$ python -q
>>> import numpy as np
>>> np.set_printoptions(precision=2, suppress=True, linewidth=160)
>>> def rnd(a):
...     return np.round(a, 2) + 0
... 
>>> J = np.array([[1, 0, 5, 2, 0],
...     [1, 9, 5, 0, 0],
...     [5, 2, 7, 9, 0],
...     [1, 2, 3, 9, 0],
...     [0, 0, 0, 0, 8]])
>>> J
array([[1, 0, 5, 2, 0],
       [1, 9, 5, 0, 0],
       [5, 2, 7, 9, 0],
       [1, 2, 3, 9, 0],
       [0, 0, 0, 0, 8]])
>>> # 2 blocks once reordered
>>> other = J / np.linalg.norm(J, axis=1, keepdims=True)
>>> gram = other @ other.T
>>> (gram - 2 * np.eye(5)).round(6).argmax(axis=1)
array([2, 0, 3, 2, 0])
>>> np.argwhere(np.triu(np.abs(gram) > 0.95, 1))
array([], shape=(0, 2), dtype=int64)
>>> rnd(np.linalg.norm(other, axis=1))
array([1., 1., 1., 1., 1.])
>>> rng = np.random.default_rng(21)
>>> idx = rng.permutation(5)
>>> idx
array([0, 1, 3, 4, 2])
>>> other = J[idx][:, idx]
>>> other
array([[1, 0, 2, 0, 5],
       [1, 9, 0, 0, 5],
       [1, 2, 9, 0, 3],
       [0, 0, 0, 8, 0],
       [5, 2, 9, 0, 7]])
>>> np.diag(other)
array([1, 9, 9, 8, 7])
>>> data = np.load("dump.npy")
>>> data
array([[ 5,  5,  5,  5],
       [ 5, 10, 10, 10],
       [ 5, 10, 15, 15],
       [ 5, 10, 15, 20]])
>>> t3 = np.stack([data, 2 * data, data[::-1]])
>>> t3.sum(axis=0)
array([[20, 25, 30, 35],
       [20, 40, 45, 45],
       [20, 40, 55, 55],
       [20, 35, 50, 65]])
>>> np.linalg.matrix_rank(t3.reshape(3, -1))
np.int64(2)
>>> rnd(np.linalg.norm(t3, axis=(1, 2)))
array([41.83, 83.67, 41.83])
>>> np.linalg.matrix_rank(t3)
array([4, 4, 4])
>>> m1, _ = np.linalg.qr(np.array([[1.8, -0.5, 0.9, -1.3],
...     [1.1, 1.1, 0.9, -1.1],
...     [1.4, -1.7, 0.6, -0.5],
...     [1.0, -0.4, 1.2, 1.1]]))
>>> rnd(m1)
array([[-0.66, -0.05,  0.38,  0.64],
       [-0.4 , -0.76,  0.04, -0.5 ],
       [-0.51,  0.64,  0.13, -0.55],
       [-0.37,  0.03, -0.91,  0.17]])
>>> # columns are unit length and at right angles
>>> x = np.array([0, -1, 2, -3])
>>> target = m1 @ x
>>> b, lr = np.zeros(4), 1 / np.linalg.norm(m1, 2) ** 2
>>> for i in range(8):
...     b -= lr * m1.T @ (m1 @ b - target)
...     if i % 2 == 0: print(i, round(np.linalg.norm(m1 @ b - target), 2))
... 
0 0.0
2 0.0
4 0.0
6 0.0
>>> rnd(b)
array([ 0., -1.,  2., -3.])
>>> rnd(np.linalg.cond(m1))
np.float64(1.0)
>>> def softmax(z):
...     e = np.exp(z - z.max(axis=-1, keepdims=True))
...     return e / e.sum(axis=-1, keepdims=True)
... 
>>> rnd(softmax(J[4]))
array([0., 0., 0., 0., 1.])
>>> rnd(softmax(J).sum(axis=1))
array([1., 1., 1., 1., 1.])
>>> scores = J @ J.T / np.sqrt(5)
>>> rnd(softmax(scores)[4] @ J)
array([0., 0., 0., 0., 8.])
>>> x = np.array([0, 1, 2, 0])
>>> (m1 @ x).argmax()
np.int64(2)
>>> rnd(m1 @ x)
array([ 0.72, -0.69,  0.9 , -1.79])
>>> rnd(m1 * x)
array([[ 0.  , -0.05,  0.77,  0.  ],
       [ 0.  , -0.76,  0.08,  0.  ],
       [ 0.  ,  0.64,  0.25,  0.  ],
       [ 0.  ,  0.03, -1.83,  0.  ]])
>>> rnd(np.einsum("ij,j->i", m1, x))
array([ 0.72, -0.69,  0.9 , -1.79])
>>> np.linalg.norm(m1 @ x) <= np.linalg.norm(m1, 2) * np.linalg.norm(x) + 1e-9
np.True_
>>> rnd(m1 @ np.eye(4)[1])
array([-0.05, -0.76,  0.64,  0.03])
